$ python3 -q
>>> import numpy as np
>>> np.set_printoptions(precision=2, suppress=True, linewidth=140)
>>> mat = np.loadtxt("out1.csv", delimiter=",")
>>> mat
array([[ -99.1 ,  179.87, -101.32],
       [-100.5 ,  180.28,  -99.65],
       [-101.11,  179.94, -100.46],
       [-100.27,  180.54, -100.29],
       [-100.62,  180.24,  -99.4 ],
       [-101.39,  179.4 ,  -98.71],
       [-101.47,  180.47,  -99.05],
       [ -99.53,  180.23,  -99.89],
       [-100.24,  179.57, -101.52],
       [-100.43,  179.71,  -98.84],
       [ -98.97,  179.98, -100.88],
       [-100.19,  178.63, -101.05],
       [ -98.99,  179.79,  -97.11],
       [-100.43,  180.75,  -98.79],
       [ -99.79,  179.42, -100.81],
       [ -98.47,  180.4 , -100.43],
       [ -98.84,  178.79, -100.26],
       [ -99.15,  179.82,  -98.61],
       [ -99.92,  179.76, -100.58],
       [-100.71,  181.18, -101.19],
       [-101.23,  179.93,  -99.92],
       [ -99.36,  180.02, -100.36],
       [-100.36,  180.9 , -100.88]])
>>> P = mat @ np.linalg.solve(mat.T @ mat, mat.T)
>>> np.allclose(P @ P, P)
True
>>> np.round(np.linalg.eigvalsh(P), 2) + 0
array([0., 0., 0., 0., 0., 0., 0., 0., 0., 0., 0., 0., 0., 0., 0., 0., 0., 0., 0., 0., 1., 1., 1.])
>>> Xc = mat - mat.mean(axis=0)
>>> left, sig, Vt = np.linalg.svd(Xc, full_matrices=False)
>>> np.searchsorted(np.cumsum(sig ** 2) / (sig ** 2).sum(), 0.9) + 1
np.int64(3)
>>> (np.sign(left[:, 0]) == np.sign(left[0, 0])).astype(int)
array([1, 0, 1, 1, 0, 0, 0, 0, 1, 0, 1, 1, 0, 0, 1, 1, 1, 0, 1, 1, 0, 1, 1])
>>> round((sig ** 2).sum() ** 2 / (sig ** 4).sum(), 2)
np.float64(2.48)
>>> K = np.array([[-5, 0, -5],
...     [-1, -4, -9],
...     [-6, -3, -14],
...     [-4, -4, -16],
...     [-2, -7, -17],
...     [-4, -11, -21],
...     [-6, -10, -24],
...     [-11, -12, -25],
...     [-15, -11, -24],
...     [-14, -8, -19],
...     [-13, -7, -19],
...     [-8, -2, -24],
...     [-3, -3, -28],
...     [-2, 1, -27],
...     [-3, 5, -28],
...     [2, 6, -25],
...     [5, 1, -22],
...     [6, -3, -24]])
>>> Xc = K - K.mean(axis=0)
>>> left, sig, Vt = np.linalg.svd(Xc, full_matrices=False)
>>> np.abs(Vt[-1])
array([0.64, 0.77, 0.02])
>>> np.linalg.matrix_rank(Xc)
np.int64(3)
>>> np.abs(Vt[0]).argmax()
np.int64(0)
>>> sig
array([29.81, 26.21, 14.58])
>>> np.abs(left[:, 0]).argmax()
np.int64(15)
>>> (np.sign(left[:, 0]) == np.sign(left[0, 0])).astype(int)
array([1, 1, 1, 1, 1, 1, 1, 1, 1, 1, 1, 1, 0, 0, 0, 0, 0, 0])
>>> np.searchsorted(np.cumsum(sig ** 2) / (sig ** 2).sum(), 0.9) + 1
np.int64(3)
>>> x0 = np.array([1, -3, -2])
>>> y = K @ x0
>>> np.linalg.lstsq(K, y)[0]
array([ 1., -3., -2.])
>>> y
array([ 5, 29, 31, 40, 53, 71, 72, 75, 66, 48, 46, 46, 62, 49, 38, 34, 46, 63])
>>> np.round(np.linalg.pinv(K) @ K, 2) + 0
array([[1., 0., 0.],
       [0., 1., 0.],
       [0., 0., 1.]])
>>> rng = np.random.default_rng(4167)
>>> y = y + 0.3 * rng.normal(size=18)
>>> y
array([ 5.21, 29.  , 30.9 , 39.83, 52.88, 71.05, 72.21, 75.22, 65.75, 47.86, 46.37, 45.4 , 62.01, 48.8 , 38.07, 33.95, 45.95, 62.74])
>>> coef, *_ = np.linalg.lstsq(K, y)
>>> np.round(K.T @ (y - K @ coef), 2) + 0
array([0., 0., 0.])
>>> coef
array([ 1.  , -3.01, -2.  ])
>>> coef.round()
array([ 1., -3., -2.])
>>> data = np.load("layer9.npy")
>>> data
array([[ 1.  ,  0.  ,  0.  ,  0.  ],
       [ 0.  ,  1.  ,  0.  ,  0.  ],
       [ 0.  ,  0.  ,  0.81,  0.59],
       [ 0.  ,  0.  , -0.59,  0.81]])
>>> # 3 groups of indices that never mix
>>> O = data.astype(float).copy()
>>> for j in range(4):
...     O[:, j] -= O[:, :j] @ (O[:, :j].T @ O[:, j])
...     O[:, j] /= np.linalg.norm(O[:, j])
... 
>>> np.round(O.T @ data, 2) + 0
array([[1., 0., 0., 0.],
       [0., 1., 0., 0.],
       [0., 0., 1., 0.],
       [0., 0., 0., 1.]])
>>> O
array([[ 1.  ,  0.  ,  0.  ,  0.  ],
       [ 0.  ,  1.  ,  0.  ,  0.  ],
       [ 0.  ,  0.  ,  0.81,  0.59],
       [ 0.  ,  0.  , -0.59,  0.81]])
>>> np.kron(np.eye(2, dtype=int), data)
array([[ 1.  ,  0.  ,  0.  ,  0.  ,  0.  ,  0.  ,  0.  ,  0.  ],
       [ 0.  ,  1.  ,  0.  ,  0.  ,  0.  ,  0.  ,  0.  ,  0.  ],
       [ 0.  ,  0.  ,  0.81,  0.59,  0.  ,  0.  ,  0.  ,  0.  ],
       [ 0.  ,  0.  , -0.59,  0.81,  0.  ,  0.  , -0.  ,  0.  ],
       [ 0.  ,  0.  ,  0.  ,  0.  ,  1.  ,  0.  ,  0.  ,  0.  ],
       [ 0.  ,  0.  ,  0.  ,  0.  ,  0.  ,  1.  ,  0.  ,  0.  ],
       [ 0.  ,  0.  ,  0.  ,  0.  ,  0.  ,  0.  ,  0.81,  0.59],
       [ 0.  ,  0.  , -0.  ,  0.  ,  0.  ,  0.  , -0.59,  0.81]])
>>> round(np.linalg.det(2 * data), 2), round(np.linalg.det(data), 2)
(np.float64(16.0), np.float64(1.0))
>>> np.round(np.einsum("ii->", data), 2)
np.float64(3.62)
>>> np.linalg.eigvals(data)
array([0.81+0.59j, 0.81-0.59j, 1.  +0.j  , 1.  +0.j  ])
>>> np.round(np.einsum("ij,ji->", data, data), 2)
np.float64(2.62)
>>> np.poly(data)
array([ 1.  , -3.62,  5.24, -3.62,  1.  ])
>>> np.round(np.linalg.eigvals(data).sum().real, 2)
np.float64(3.62)
>>> x0 = np.array([0, 4, -4, 5])
>>> y = data @ x0
>>> y
array([ 0. ,  4. , -0.3,  6.4])
>>> np.linalg.solve(data, 2 * y)
array([ 0.,  8., -8., 10.])
>>> np.round(np.linalg.solve(data, data[:, 2]), 2) + 0
array([0., 0., 1., 0.])
>>> np.linalg.solve(data.T, data[1])
array([0., 1., 0., 0.])
